$ python3 -q
>>> import numpy as np
>>> np.set_printoptions(precision=3, suppress=True, linewidth=160, legacy="1.25")
>>> arr = np.load("data.npy")
>>> arr
array([[ 8,  0,  2,  0],
       [ 0, 21, -8, 11],
       [ 2, -8, 10, -3],
       [ 0, 11, -3, 10]])
>>> Q, r_ = np.linalg.qr(arr)
>>> Q.shape, r_.shape
((4, 4), (4, 4))
>>> np.allclose(r_.T @ r_, arr.T @ arr)
True
>>> round(abs(r_[0, 0]), 3), np.round(np.linalg.norm(arr[:, 0]), 3)
(8.246, 8.246)
>>> np.trace(Q @ Q.T)
4.0
>>> r_
array([[ -8.246,   1.94 ,  -4.366,   0.728],
       [  0.   , -24.945,  10.925, -14.576],
       [  0.   ,   0.   ,  -6.211,  -2.322],
       [  0.   ,   0.   ,   0.   ,   3.409]])
>>> x = np.array([2, 3, 1, 2])
>>> y = arr @ x
>>> y
array([ 18,  77, -16,  50])
>>> np.round(np.linalg.solve(arr.T, arr[1]), 3) + 0
array([0., 1., 0., 0.])
>>> np.linalg.solve(arr, 4 * y)
array([ 8., 12.,  4.,  8.])
>>> np.linalg.solve(arr, y + arr[:, 0])
array([3., 3., 1., 2.])
>>> low = np.linalg.cholesky(arr)
>>> arr / np.sqrt(np.outer(np.diag(arr), np.diag(arr)))
array([[ 1.   ,  0.   ,  0.224,  0.   ],
       [ 0.   ,  1.   , -0.552,  0.759],
       [ 0.224, -0.552,  1.   , -0.3  ],
       [ 0.   ,  0.759, -0.3  ,  1.   ]])
>>> np.diag(low) ** 2
array([ 8.   , 21.   ,  6.452,  4.018])
>>> low @ low.T
array([[ 8.,  0.,  2.,  0.],
       [ 0., 21., -8., 11.],
       [ 2., -8., 10., -3.],
       [ 0., 11., -3., 10.]])
>>> np.linalg.eigvalsh(arr).min() > 0
True
>>> E = np.load("sample5.npy")
>>> E
array([[1.   , 0.5  , 0.25 , 0.125],
       [0.5  , 1.   , 0.5  , 0.25 ],
       [0.25 , 0.5  , 1.   , 0.5  ],
       [0.125, 0.25 , 0.5  , 1.   ]])
>>> x = np.ones(4)
>>> for _ in range(3):
...     x = E @ x
...     x /= np.linalg.norm(x)
...     print(round(x @ E @ x, 3))
... 
2.084
2.085
2.086
>>> x
array([0.436, 0.556, 0.556, 0.436])
>>> x = np.array([2, 0, 2, 2])
>>> E @ (2 * x)
array([5.5, 5. , 7. , 6.5])
>>> np.linalg.norm(E @ x) <= np.linalg.norm(E, 2) * np.linalg.norm(x) + 1e-9
True
>>> (E @ x).argmax()
2
>>> np.einsum("ij,j->i", E, x)
array([2.75, 2.5 , 3.5 , 3.25])
>>> np.linalg.eigvals(E)
array([2.086, 1.   , 0.539, 0.375])
>>> np.einsum("ii->", E)
4.0
>>> evals, vecs = np.linalg.eigvalsh(E)
Traceback (most recent call last):
  File "<python-input-33>", line 1, in <module>
    evals, vecs = np.linalg.eigvalsh(E)
    ^^^^^^^^^^^
ValueError: too many values to unpack (expected 2)
>>> evals, vecs = np.linalg.eigh(E)
>>> evals.sum(), np.trace(E)
(4.0, 4.0)
>>> vecs @ np.diag(evals) @ vecs.T
array([[1.   , 0.5  , 0.25 , 0.125],
       [0.5  , 1.   , 0.5  , 0.25 ],
       [0.25 , 0.5  , 1.   , 0.5  ],
       [0.125, 0.25 , 0.5  , 1.   ]])
>>> (evals > 1e-8).sum(), (evals < -1e-8).sum()
(4, 0)
>>> np.round(vecs.T @ vecs, 3) + 0
array([[1., 0., 0., 0.],
       [0., 1., 0., 0.],
       [0., 0., 1., 0.],
       [0., 0., 0., 1.]])
>>> np.round(vecs.T @ E @ vecs, 3) + 0
array([[0.375, 0.   , 0.   , 0.   ],
       [0.   , 0.539, 0.   , 0.   ],
       [0.   , 0.   , 1.   , 0.   ],
       [0.   , 0.   , 0.   , 2.086]])
>>> np.unique(evals.round(6) + 0, return_counts=True)[1]
array([1, 1, 1, 1])
>>> evals
array([0.375, 0.539, 1.   , 2.086])
>>> W0 = np.load("case4.npy")
>>> W0
array([[-2, -2],
       [-2, -4]])
>>> # equal to its transpose
>>> Q, r_ = np.linalg.qr(W0)
>>> np.round(Q.T @ Q, 3) + 0
array([[1., 0.],
       [0., 1.]])
>>> Q @ r_
array([[-2., -2.],
       [-2., -4.]])
>>> np.round(abs(r_[0, 0]), 3), round(np.linalg.norm(W0[:, 0]), 3)
(2.828, 2.828)
>>> Y = np.array([[1, 0], [2, 2]])
>>> basis = np.kron(Y, W0)
>>> round(float(np.linalg.norm(basis, 2)), 3), np.round(np.linalg.norm(Y, 2) * np.linalg.norm(W0, 2), 3)
(15.294, 15.294)
>>> x = np.array([1, 4])
>>> y = W0 @ x
>>> y
array([-10, -18])
>>> np.linalg.solve(W0, W0[:, 0])
array([ 1., -0.])
>>> np.linalg.solve(W0, y + W0[:, 1])
array([1., 5.])
>>> u, v = W0[0], W0[1]
>>> u @ v
12
>>> u @ u
8
>>> pr = (u @ v) / (u @ u) * u
>>> np.linalg.matrix_rank(np.outer(u, v))
1
>>> np.outer(u, v)
array([[4, 8],
       [4, 8]])
>>> v - pr
array([ 1., -1.])
>>> np.round(np.linalg.norm(u + v) ** 2 + np.linalg.norm(u - v) ** 2, 3)
56.0
>>> X = np.loadtxt("out15.csv", delimiter=",")
>>> X
array([[-3.7,  0. ,  5. , -3. ],
       [-3. , -3.7,  5. , -4. ],
       [-2. ,  0. , -0.7, -4. ],
       [-4. ,  0. ,  5. , -2.7]])
>>> Y = np.linalg.invert(X)
Traceback (most recent call last):
  File "<python-input-67>", line 1, in <module>
    Y = np.linalg.invert(X)
        ^^^^^^^^^^^^^^^^
AttributeError: module 'numpy.linalg' has no attribute 'invert'
>>> Y = np.linalg.inv(X)
>>> np.allclose(Y, X.T)
False
>>> Y
array([[ 2.103, -0.   , -0.144, -2.124],
       [ 1.001, -0.27 ,  0.012, -0.729],
       [ 1.019, -0.   , -0.193, -0.846],
       [-1.23 , -0.   , -0.144,  1.21 ]])
>>> round(float(np.linalg.det(X) * np.linalg.det(Y)), 3)
1.0
>>> x = np.ones(4)
>>> for _ in range(3):
...     x = arr @ x
...     x /= np.linalg.norm(x)
...     print(round(x @ arr @ x, 3))
... 
25.173
30.448
31.095
>>> round(float(np.linalg.eigvalsh(arr)[-1]), 3)
31.162
>>> A = np.load("mat.npy")
>>> A
array([[ 6., -3.,  0.],
       [-3., -3., -3.],
       [ 0., -3.,  6.]])
>>> evals, vecs = np.linalg.eig(A)
>>> np.round(A @ vecs[:, 0] - evals[0] * vecs[:, 0], 3) + 0
array([0., 0., 0.])
>>> np.sort(np.linalg.eigvals(A.T))
array([-4.685,  6.   ,  7.685])
>>> np.sort(np.linalg.eigvals(A @ A))
array([21.946, 36.   , 59.054])
>>> round(np.prod(evals), 3)
-216.0
>>> m1 = np.load("m.npy")
>>> m1
array([[ 0.3, -2. ,  3. ],
       [ 3. ,  0.3, -1. ],
       [ 0. , -2. ,  3.3]])
>>> Y = m1 / np.sqrt((m1 ** 2).mean(axis=1, keepdims=True))
>>> np.linalg.matrix_rank(Y) == np.linalg.matrix_rank(m1)
True
>>> m1 - m1.mean(axis=1, keepdims=True)
array([[-0.133, -2.433,  2.567],
       [ 2.233, -0.467, -1.767],
       [-0.433, -2.433,  2.867]])
>>> left, sv, vt = np.linalg.svd(m1)
>>> sv
array([5.393, 2.997, 0.093])
>>> np.argmax(sv[:-1] / (sv[1:] + 1e-6)) + 1
2
>>> Y = left[:, :2] @ np.diag(sv[:2]) @ vt[:2]
>>> round(float(np.abs(m1 - Y).max()), 3)
0.056
>>> np.linalg.matrix_rank(Y)
2
>>> round(float(np.linalg.norm(m1 - Y, 2)), 3), round(sv[2], 3)
(0.093, 0.093)
>>> round(np.linalg.norm(m1 - Y) / np.linalg.norm(m1), 3)
0.015
>>> np.linalg.matrix_rank(m1, rtol=0.05)
2
>>> basis = np.array([[-0.8, 1.9, 0.5]])
>>> rng = np.random.default_rng(90043)
>>> M = np.array([[2], [1], [2], [1], [0], [3], [0], [0], [3], [0], [3], [1], [0]]) @ basis + 0.3 * rng.normal(size=(13, 3))
>>> M
array([[-1.672,  4.184,  1.53 ],
       [-1.426,  1.835,  0.789],
       [-0.887,  3.979,  0.926],
       [-1.043,  2.104, -0.07 ],
       [ 0.28 , -0.081,  0.137],
       [-1.9  ,  5.59 ,  1.473],
       [ 0.101,  0.034,  0.11 ],
       [-0.217,  0.108,  0.299],
       [-2.215,  5.887,  2.096],
       [ 0.051, -0.044,  0.265],
       [-2.798,  5.464,  1.472],
       [-1.125,  2.01 ,  0.226],
       [-0.165,  0.131,  0.294]])
>>> x = np.array([-1, 6, -5])
>>> y = M @ x
>>> np.round(np.linalg.pinv(M) @ M, 3) + 0
array([[1., 0., 0.],
       [0., 1., 0.],
       [0., 0., 1.]])
>>> np.linalg.solve(M.T @ M, M.T @ y)
array([-1.,  6., -5.])
>>> np.linalg.lstsq(M, y)[0]
array([-1.,  6., -5.])
>>> y = y + 0.05 * rng.normal(size=13)
>>> y
array([19.123,  8.46 , 20.172, 14.035, -1.571, 28.111, -0.472, -0.536, 27.045, -1.618, 28.138, 12.052, -0.562])
>>> b, *_ = np.linalg.lstsq(M, y)
>>> b.round()
array([-1.,  6., -5.])
>>> round(np.linalg.norm(y - M @ b), 3)
0.187
>>> Xs = M - M.mean(axis=0)
>>> vecs = np.linalg.svd(Xs)[2][:1]
>>> Y = Xs - Xs @ vecs.T @ vecs
>>> np.linalg.norm(Y, axis=1).round(6).argmax()
3
>>> round(np.linalg.norm(Y) / np.linalg.norm(Xs), 3)
0.177
>>> u = np.array([0, 1, 2])
>>> np.cross(M[12, :3], M[5, :3])
array([-1.451, -0.316, -0.674])
>>> np.correlate(M[12], M[5], "full")
array([-0.243, -0.73 ,  1.482,  1.395, -0.559])
>>> np.polyval(u, M[12])
array([1.835, 2.131, 2.294])
>>> Xs = M - M.mean(axis=0)
>>> left, sv, vt = np.linalg.svd(Xs, full_matrices=False)
>>> np.round((sv ** 2).sum() ** 2 / (sv ** 4).sum(), 3)
1.065
>>> vt[0] * np.sign(vt[0, np.abs(vt[0]).argmax()])
array([-0.354,  0.903,  0.244])
>>> (np.sign(left[:, 0]) == np.sign(left[0, 0])).astype(int)
array([1, 0, 1, 0, 0, 1, 0, 0, 1, 0, 1, 0, 0])
>>> sv ** 2 / (sv ** 2).sum()
array([0.969, 0.018, 0.013])
>>> sv
array([8.988, 1.242, 1.037])
>>> np.abs(vt[-1])
array([0.25 , 0.343, 0.906])
